% ipython --no-banner

In [1]: import numpy as np

In [2]: np.set_printoptions(precision=2, suppress=True, linewidth=100, legacy="1.25")

In [3]: def rd(a):
   ...:     return np.round(a, 2) + 0
   ...: 

In [4]: W0 = np.loadtxt("dump.csv", delimiter=",")

In [5]: print(W0)
[[ 90.  74.  55.  27.  68.  74.  92.  49.  40.  11.  34.  51.  82.]
 [ 74.  83.  79.  69.  89.  82. 124.  69.  67.  41.  64.  88.  85.]
 [ 55.  79. 133. 128.  92.  70. 140.  64. 124.  82.  90. 155. 103.]
 [ 27.  69. 128. 146.  85.  53. 144.  61. 119.  87. 109. 165.  95.]
 [ 68.  89.  92.  85. 106.  95. 136.  86.  86.  62.  69. 100.  77.]
 [ 74.  82.  70.  53.  95.  93. 112.  78.  65.  44.  45.  67.  64.]
 [ 92. 124. 140. 144. 136. 112. 208. 104. 120.  80. 128. 172. 140.]
 [ 49.  69.  64.  61.  86.  78. 104.  73.  62.  49.  50.  68.  49.]
 [ 40.  67. 124. 119.  86.  65. 120.  62. 122.  86.  75. 140.  79.]
 [ 11.  41.  82.  87.  62.  44.  80.  49.  86.  69.  52.  94.  37.]
 [ 34.  64.  90. 109.  69.  45. 128.  50.  75.  52.  97. 125.  90.]
 [ 51.  88. 155. 165. 100.  67. 172.  68. 140.  94. 125. 195. 128.]
 [ 82.  85. 103.  95.  77.  64. 140.  49.  79.  37.  90. 128. 127.]]

In [6]: # equal to its transpose

In [7]: U, sv, vt = np.linalg.svd(W0, full_matrices=False)

In [8]: print(rd(np.abs(vt[0])))
[0.17 0.24 0.32 0.31 0.27 0.21 0.4  0.2  0.28 0.19 0.25 0.38 0.28]

In [9]: print((sv > 1e-8).sum())
4

In [10]: print(np.abs(U[:, 0]).round(6).argmax())
6

In [11]: M2 = np.array([[-2, 0, -1],
    ...:     [2, -1, 1],
    ...:     [0, 0, 2],
    ...:     [2, 1, -2],
    ...:     [1, 2, 0],
    ...:     [2, 0, 1],
    ...:     [-2, 1, -1],
    ...:     [1, 2, 0],
    ...:     [-1, -1, 2],
    ...:     [2, -2, -2],
    ...:     [0, 1, 2],
    ...:     [-2, 1, 1],
    ...:     [-2, 0, -2]])

In [12]: print(np.vstack([W0, M2.T]).shape)
(16, 13)

In [13]: print(W0 @ M2)
[[-181.  302.   35.]
 [-101.  429.   85.]
 [-156.  458.  177.]
 [-125.  494.  172.]
 [   6.  475.  126.]
 [  18.  388.   94.]
 [-184.  728.  156.]
 [  71.  372.   96.]
 [ -58.  389.  186.]
 [  63.  270.  142.]
 [-170.  454.   94.]
 [-236.  577.  193.]
 [-345.  467.   81.]]

In [14]: print(np.einsum("ik,kj->ij", W0, M2))
[[-181.  302.   35.]
 [-101.  429.   85.]
 [-156.  458.  177.]
 [-125.  494.  172.]
 [   6.  475.  126.]
 [  18.  388.   94.]
 [-184.  728.  156.]
 [  71.  372.   96.]
 [ -58.  389.  186.]
 [  63.  270.  142.]
 [-170.  454.   94.]
 [-236.  577.  193.]
 [-345.  467.   81.]]

In [15]: print(np.linalg.matrix_rank(np.vstack([W0, M2.T])))
7

In [16]: U, sv, vt = np.linalg.svd(W0)

In [17]: vecs = vt[:(sv > 1e-8).sum()]

In [18]: rng = np.random.default_rng(8666)

In [19]: x0 = W0[2] + 4 * W0[7] + rng.integers(2) * np.eye(13)[6]

In [20]: print(x0)
[251. 355. 389. 372. 436. 382. 557. 356. 372. 278. 290. 427. 299.]

In [21]: print(np.linalg.matrix_rank(np.vstack([W0, x0])))
5

In [22]: print(rd(np.diag(vecs.T @ vecs)))
[0.46 0.14 0.28 0.26 0.22 0.28 0.34 0.28 0.38 0.25 0.37 0.29 0.44]

In [23]: print(rd(np.linalg.norm(x0 - vecs.T @ vecs @ x0)))
0.81

In [24]: print(np.abs(np.diag(np.linalg.qr(W0)[1])) > 1e-9)
[ True  True  True  True False False False False False False False False False]

In [25]: print(np.unique(W0.round(6), axis=0).shape)
(13, 13)

In [26]: rk = np.linalg.matrix_rank(W0)

In [27]: print(rk)
4

In [28]: null = np.linalg.svd(W0)[2][rk:].T

In [29]: print([int(np.linalg.matrix_rank(np.delete(W0, i, axis=0))) for i in range(13)])
[4, 4, 4, 4, 4, 4, 4, 4, 4, 4, 4, 4, 4]

In [30]: print(np.allclose(W0 @ null, 0))
True

In [31]: A = np.load("w.npy")

In [32]: print(A)
[[ 1. -3.  0.  0.  0.  0.  0.  0.  0.  0.  0.  0.  0.  0.]
 [-3.  1. -3.  0.  0.  0.  0.  0.  0.  0.  0.  0.  0.  0.]
 [ 0. -3.  5. -3.  0.  0.  0.  0.  0.  0.  0.  0.  0.  0.]
 [ 0.  0. -3.  4. -3.  0.  0.  0.  0.  0.  0.  0.  0.  0.]
 [ 0.  0.  0. -3.  3. -3.  0.  0.  0.  0.  0.  0.  0.  0.]
 [ 0.  0.  0.  0. -3.  0. -3.  0.  0.  0.  0.  0.  0.  0.]
 [ 0.  0.  0.  0.  0. -3.  1. -3.  0.  0.  0.  0.  0.  0.]
 [ 0.  0.  0.  0.  0.  0. -3.  1. -3.  0.  0.  0.  0.  0.]
 [ 0.  0.  0.  0.  0.  0.  0. -3.  4. -3.  0.  0.  0.  0.]
 [ 0.  0.  0.  0.  0.  0.  0.  0. -3.  5. -3.  0.  0.  0.]
 [ 0.  0.  0.  0.  0.  0.  0.  0.  0. -3.  4. -3.  0.  0.]
 [ 0.  0.  0.  0.  0.  0.  0.  0.  0.  0. -3.  5. -3.  0.]
 [ 0.  0.  0.  0.  0.  0.  0.  0.  0.  0.  0. -3.  1. -3.]
 [ 0.  0.  0.  0.  0.  0.  0.  0.  0.  0.  0.  0. -3.  4.]]

In [33]: Q, vecs = np.linalg.qr(A[:, :11])[0], np.linalg.qr(A[:, 11:])[0]

In [34]: sv = np.linalg.svd(Q.T @ vecs, compute_uv=False)

In [35]: print(rd(np.degrees(np.arccos(sv.clip(0, 1)))))
[ 1.99 59.34 90.  ]
